$ ipython --no-banner

In [1]: import numpy as np

In [2]: np.set_printoptions(precision=2, suppress=True, linewidth=120)

In [3]: def rd(a):
   ...:     return np.round(a, 2) + 0
   ...: 

In [4]: data = np.load("layer10.npy")

In [5]: data
Out[5]: 
array([[ 0,  3,  1,  0,  6,  2],
       [ 1,  2,  2,  2,  4,  4],
       [ 2,  1,  2,  4,  2,  4],
       [ 0,  6,  2,  0, -3, -1],
       [ 2,  4,  4, -1, -2, -2],
       [ 4,  2,  4, -2, -1, -2]])

In [6]: G = data.T @ data

In [7]: np.trace(G), (data ** 2).sum()
Out[7]: (np.int64(280), np.int64(280))

In [8]: print(np.linalg.matrix_rank(G))
6

In [9]: print(rd(np.linalg.svd(data, compute_uv=False) ** 2))
[117.01 117.01  22.57  22.57   0.43   0.43]

In [10]: rd(np.linalg.eigvalsh(G)[::-1])
Out[10]: array([117.01, 117.01,  22.57,  22.57,   0.43,   0.43])

In [11]: x0 = np.array([-3, 0, 3, 1, -2, -3])

In [12]: target = data @ x0

In [13]: target
Out[13]: array([-15, -15, -12,  15,  15,   6])

In [14]: print(rd(np.linalg.solve(data, target + data[:, 0])))
[-2.  0.  3.  1. -2. -3.]

In [15]: rd(np.linalg.solve(data, target))
Out[15]: array([-3.,  0.,  3.,  1., -2., -3.])

In [16]: print(rd(np.linalg.solve(data.T, data[5])))
[0. 0. 0. 0. 0. 1.]

In [17]: rd(np.linalg.solve(data, data[:, 1]))
Out[17]: array([0., 1., 0., 0., 0., 0.])

In [18]: E = np.load("out0.npy")

In [19]: E
Out[19]: 
array([[1, 4, 5, 3, 5, 5, 4, 5, 3, 3],
       [1, 2, 5, 3, 5, 4, 5, 3, 3, 4],
       [3, 0, 5, 2, 5, 4, 4, 1, 0, 4],
       [5, 1, 2, 5, 1, 1, 1, 1, 4, 3],
       [1, 2, 5, 3, 5, 4, 5, 3, 3, 4],
       [1, 2, 1, 1, 3, 1, 4, 0, 1, 4],
       [0, 2, 2, 4, 0, 2, 3, 2, 1, 3],
       [5, 2, 2, 1, 5, 5, 3, 3, 5, 3],
       [5, 1, 1, 5, 4, 5, 3, 1, 0, 0]])

In [20]: left, sigma, vt = np.linalg.svd(E)

In [21]: rd(sigma)
Out[21]: array([28.48,  7.79,  5.87,  5.42,  4.78,  3.32,  1.58,  1.36,  0.  ])

In [22]: M2 = left[:, :8] @ np.diag(sigma[:8]) @ vt[:8]

In [23]: print(rd(np.abs(E - M2).max()))
0.0

In [24]: rd(M2)
Out[24]: 
array([[1., 4., 5., 3., 5., 5., 4., 5., 3., 3.],
       [1., 2., 5., 3., 5., 4., 5., 3., 3., 4.],
       [3., 0., 5., 2., 5., 4., 4., 1., 0., 4.],
       [5., 1., 2., 5., 1., 1., 1., 1., 4., 3.],
       [1., 2., 5., 3., 5., 4., 5., 3., 3., 4.],
       [1., 2., 1., 1., 3., 1., 4., 0., 1., 4.],
       [0., 2., 2., 4., 0., 2., 3., 2., 1., 3.],
       [5., 2., 2., 1., 5., 5., 3., 3., 5., 3.],
       [5., 1., 1., 5., 4., 5., 3., 1., 0., 0.]])
